% python3 -q
>>> import numpy as np
>>> np.set_printoptions(precision=2, suppress=True, linewidth=120, sign=" ")
>>> K = np.array([[0, -1, 1], [1, 0, -1], [-1, 1, 0]])
>>> x = np.array([-2, -1, 1])
>>> print(x @ K @ x)
0
>>> print(np.round(np.linalg.eigvals(K).real, 2) + 0)
[ 0.  0.  0.]
>>> print(round(np.linalg.det(K), 2))
0.0
>>> O = np.linalg.solve(np.eye(3) - K, np.eye(3) + K)
>>> print(O @ O.T)
[[ 1.  0.  0.]
 [ 0.  1.  0.]
 [ 0.  0.  1.]]
>>> print(np.round(np.linalg.det(O), 2))
1.0
>>> rank = np.linalg.matrix_rank(K)
>>> print(rank)
2
>>> null = np.linalg.svd(K)[2][rank:].T
>>> print([int(np.linalg.matrix_rank(np.delete(K, i, axis=0))) for i in range(3)])
[2, 2, 2]
>>> print(np.allclose(K @ null, 0))
True
>>> print(null @ null.T)
[[ 0.33  0.33  0.33]
 [ 0.33  0.33  0.33]
 [ 0.33  0.33  0.33]]
>>> print(null.shape)
(3, 1)
>>> rng = np.random.default_rng(83628)
>>> labels = rng.permutation(3)
>>> print(labels)
[ 1  0  2]
>>> other = K[labels][:, labels]
>>> print(np.round(np.linalg.det(other), 2), round(float(np.linalg.det(K[labels])), 2))
0.0 0.0
>>> M = np.loadtxt("sample1.csv", delimiter=",")
>>> print(M)
[[ 7.  0.  0.]
 [ 0. -2.  0.]
 [ 0.  0. -3.]]
>>> labels = rng.permutation(3)
>>> print(labels)
[ 2  1  0]
>>> other = M[labels][:, labels]
>>> print(round(np.linalg.det(other), 2), round(float(np.linalg.det(M[labels])), 2))
42.0 -42.0
>>> ev, V = np.linalg.eigh(M)
>>> x = np.array([3, 3, 1])
>>> print(np.abs(M).sum(axis=1).max(), np.abs(ev).max())
7.0 7.0
>>> print(V * np.maximum(ev, 0) @ V.T)
[[ 7.  0.  0.]
 [ 0.  0.  0.]
 [ 0.  0.  0.]]
>>> print(round(x @ M @ x / (x @ x), 2), ev[0], ev[-1])
2.21 -3.0 7.0
>>> print(np.linalg.eigvalsh(M[1:, 1:]))
[-3. -2.]
>>> print((np.sign(V[:, -1].round(6)) == np.sign(V[0, -1].round(6))).astype(int))
[ 1  0  0]
